$ python3 -q
>>> import numpy as np
>>> np.set_printoptions(precision=4, suppress=True, linewidth=120, sign=" ")
>>> K = np.load("layer5.npy")
>>> print(K)
[[ 0  1 -2 -2]
 [ 0  0 -2  0]
 [ 0  0  0 -2]
 [ 0  0  0  0]]
>>> rng = np.random.default_rng(422)
>>> z = rng.permutation(4)
>>> print(z)
[ 2  0  3  1]
>>> B = K[z][:, z]
>>> print(np.trace(B))
0
>>> print(np.sort(np.abs(np.linalg.eigvals(B))))
[ 0.  0.  0.  0.]
>>> print(np.allclose(B, K))
False
>>> u = np.array([1, -1])
>>> print(np.convolve(K[3], u))
[ 0  0  0  0  0]
>>> print(np.polyval(u, K[3]))
[-1 -1 -1 -1]
>>> print(np.cross(K[3, :3], K[2, :3]))
[ 0  0  0]
>>> print(np.unique(K.round(6), axis=0).shape)
(4, 4)
>>> print(np.allclose(K[:-1].T @ np.linalg.lstsq(K[:-1].T, K[-1])[0], K[-1]))
True
>>> t3 = np.stack([K, -2 * K, K[::-1]])
>>> print(t3.sum(axis=0))
[[ 0 -1  2  2]
 [ 0  0  2 -2]
 [ 0  0 -2  2]
 [ 0  1 -2 -2]]
>>> print(t3.shape)
(3, 4, 4)
>>> print((t3 @ K.T).shape)
(3, 4, 4)
>>> print(np.linalg.det(t3))
[ 0.  0.  0.]
>>> F = np.loadtxt("a.csv", delimiter=",")
>>> print(F)
[[  2.   7.   9.   0.]
 [  3.   1.   6.   5.]
 [ -7.   4.  -9. -15.]]
>>> # looks like rank 2
>>> rk = np.linalg.matrix_rank(F)
>>> print(rk)
2
>>> null = np.linalg.svd(F)[2][rk:].T
>>> print([int(np.linalg.matrix_rank(F[:, :j + 1])) for j in range(4)])
[1, 2, 2, 2]
>>> print(np.allclose(F @ null, 0))
True
>>> print(np.linalg.matrix_rank(F.T @ F), np.linalg.matrix_rank(F @ F.T))
2 2
>>> print(null @ null.T)
[[ 0.8635  0.0289 -0.2143 -0.2667]
 [ 0.0289  0.4677 -0.3701  0.3333]
 [-0.2143 -0.3701  0.3355 -0.2   ]
 [-0.2667  0.3333 -0.2     0.3333]]
